% python3 -q
>>> import numpy as np
>>> from numpy import linalg as LA
>>> np.set_printoptions(precision=3, suppress=True, linewidth=200)
>>> A = np.load("data.npy")
>>> print(A)
[[ -0.963   5.957  12.565   0.244  -0.474  -1.943  -2.079  -1.373  -3.561  -6.771  -0.328   2.701]
 [  3.598   5.943   2.412   4.173  -5.942   6.596  -0.776  -4.333  -8.831  -0.48    0.033 -10.39 ]
 [ -2.747   1.385   4.053  -4.328  -3.335  -4.216   1.615   4.588   0.289   9.103  -4.221  -4.209]
 [ -7.448  -5.172   5.055  -3.827   2.985   0.978   4.948  -3.359   1.218  -0.714   6.691  -2.08 ]
 [  2.368  -7.165   5.754   5.894  -3.815  -1.952  -7.097  -7.072   7.49    1.304  -2.948   0.224]]
>>> print(LA.norm(A, axis=0))
[ 9.083 12.281 15.453  9.251  8.374  8.356  9.076 10.15  12.179 11.452  8.449 11.719]
>>> print(round(float(LA.norm(A[1], 1)), 3), round(LA.norm(A[1], np.inf), 3))
53.507 10.39
>>> print(np.round(LA.norm(A) ** 2 / LA.norm(A, 2) ** 2, 3))
3.428
>>> print(round(float(A[1] @ A[0]), 3))
67.446
>>> print(round(LA.norm(A[1] - A[0]), 3))
22.168
>>> print(round(float(LA.norm(A, "nuc")), 3))
81.902
>>> cov = A.T @ A
>>> print(LA.matrix_rank(cov))
5
>>> print(np.diag(cov))
[ 82.509 150.812 238.781  85.587  70.119  69.821  82.377 103.012 148.337 131.137  71.383 137.326]
>>> print(A.ravel(order="F"))
[ -0.963   3.598  -2.747  -7.448   2.368   5.957   5.943   1.385  -5.172  -7.165  12.565   2.412   4.053   5.055   5.754   0.244   4.173  -4.328  -3.827   5.894  -0.474  -5.942  -3.335   2.985
  -3.815  -1.943   6.596  -4.216   0.978  -1.952  -2.079  -0.776   1.615   4.948  -7.097  -1.373  -4.333   4.588  -3.359  -7.072  -3.561  -8.831   0.289   1.218   7.49   -6.771  -0.48    9.103
  -0.714   1.304  -0.328   0.033  -4.221   6.691  -2.948   2.701 -10.39   -4.209  -2.08    0.224]
>>> print(A.reshape(-1, 2))
[[ -0.963   5.957]
 [ 12.565   0.244]
 [ -0.474  -1.943]
 [ -2.079  -1.373]
 [ -3.561  -6.771]
 [ -0.328   2.701]
 [  3.598   5.943]
 [  2.412   4.173]
 [ -5.942   6.596]
 [ -0.776  -4.333]
 [ -8.831  -0.48 ]
 [  0.033 -10.39 ]
 [ -2.747   1.385]
 [  4.053  -4.328]
 [ -3.335  -4.216]
 [  1.615   4.588]
 [  0.289   9.103]
 [ -4.221  -4.209]
 [ -7.448  -5.172]
 [  5.055  -3.827]
 [  2.985   0.978]
 [  4.948  -3.359]
 [  1.218  -0.714]
 [  6.691  -2.08 ]
 [  2.368  -7.165]
 [  5.754   5.894]
 [ -3.815  -1.952]
 [ -7.097  -7.072]
 [  7.49    1.304]
 [ -2.948   0.224]]
>>> t3 = A.reshape(5, 2, -1)
>>> print(np.einsum("ihd,ihd->ih", t3, t3))
[[198.335  72.132]
 [150.313 205.534]
 [ 73.525 142.122]
 [132.297  86.855]
 [143.16  166.93 ]]
>>> print(t3[:, 0])
[[-0.963  5.957 12.565  0.244 -0.474 -1.943]
 [ 3.598  5.943  2.412  4.173 -5.942  6.596]
 [-2.747  1.385  4.053 -4.328 -3.335 -4.216]
 [-7.448 -5.172  5.055 -3.827  2.985  0.978]
 [ 2.368 -7.165  5.754  5.894 -3.815 -1.952]]
>>> K = np.loadtxt("a.csv", delimiter=",")
>>> print(K)
[[ 6.  6.  5. -6.  4. -6.  2.  5.  2.]
 [ 6.  6.  6.  5. -6.  4. -6.  2.  5.]
 [ 5.  6.  6.  6.  5. -6.  4. -6.  2.]
 [-6.  5.  6.  6.  6.  5. -6.  4. -6.]
 [ 4. -6.  5.  6.  6.  6.  5. -6.  4.]
 [-6.  4. -6.  5.  6.  6.  6.  5. -6.]
 [ 2. -6.  4. -6.  5.  6.  6.  6.  5.]
 [ 5.  2. -6.  4. -6.  5.  6.  6.  6.]
 [ 2.  5.  2. -6.  4. -6.  5.  6.  6.]]
>>> # symmetric, so the eigenvalues are real
>>> W = np.array([[1, 1],
...     [1, 1],
...     [0, 1],
...     [0, 0],
...     [2, 0],
...     [0, 0],
...     [1, 1],
...     [1, 0],
...     [2, 2],
...     [0, 0],
...     [1, 2],
...     [2, 1]])
>>> coef = np.array([1, 0])
>>> H = np.maximum(A @ W + coef, 0)
>>> print(H)
[[ 0.    10.401]
 [ 0.     0.   ]
 [ 0.     0.   ]
 [ 0.906 11.121]
 [ 0.     3.17 ]]
>>> W2 = np.array([[-1, -2], [1, 6]])
>>> print((H @ W2).round(6).argmax(axis=1))
[1 0 0 1 1]
>>> print(H @ W2)
[[10.401 62.404]
 [ 0.     0.   ]
 [ 0.     0.   ]
 [10.216 64.917]
 [ 3.17  19.022]]
>>> print(W @ W2)
[[ 0  4]
 [ 0  4]
 [ 1  6]
 [ 0  0]
 [-2 -4]
 [ 0  0]
 [ 0  4]
 [-1 -2]
 [ 0  8]
 [ 0  0]
 [ 1 10]
 [-1  2]]
>>> O, _ = LA.qr(np.array([[0.1, 1.4, -1.0, -2.0, 0.6, -0.2],
...     [0.5, -0.1, 0.0, 0.2, -0.9, 0.7],
...     [-1.8, -0.6, -0.1, -0.9, 1.7, 0.6],
...     [0.8, -0.5, -0.6, 1.0, -0.2, -0.6],
...     [-0.8, -0.4, -0.6, 1.0, -2.0, -0.6],
...     [-0.4, 0.6, -0.4, -1.2, 0.5, -0.4]]))
>>> vals = np.array([-5, 2, 4, -4, -4, -8])
>>> data = O @ np.diag(vals) @ O.T
>>> print(data)
[[ 0.558 -0.365 -0.717  0.772  1.003  3.698]
 [-0.365 -3.944  0.32   0.623  0.502  0.031]
 [-0.717  0.32  -4.508  1.317  0.267  0.107]
 [ 0.772  0.623  1.317  0.721  3.578 -0.668]
 [ 1.003  0.502  0.267  3.578 -1.662  0.156]
 [ 3.698  0.031  0.107 -0.668  0.156 -6.165]]
>>> # equal to its transpose
>>> vec = np.array([0, -1, -1, 1, 0, 1])
>>> rhs = data @ vec
>>> print(rhs)
[ 5.552  4.278  5.612 -1.886  2.965 -6.97 ]
>>> print(np.round(LA.solve(data, rhs), 3) + 0)
[ 0. -1. -1.  1.  0.  1.]
>>> print(np.round(LA.solve(data, rhs + data[:, 2]), 3) + 0)
[ 0. -1.  0.  1.  0.  1.]
>>> vec = np.array([3, -1, 2, -2, -3, 2, 1, 0, -3, -1, 1, -1])
>>> print(A @ np.ones(12))
[ 3.974 -7.996 -2.024 -0.726 -7.013]
>>> print(LA.norm(A @ vec) <= LA.norm(A, 2) * LA.norm(vec) + 1e-9)
True
>>> print(np.einsum("ij,j->i", A, vec))
[ 25.678  68.963   0.344   4.369 -12.512]
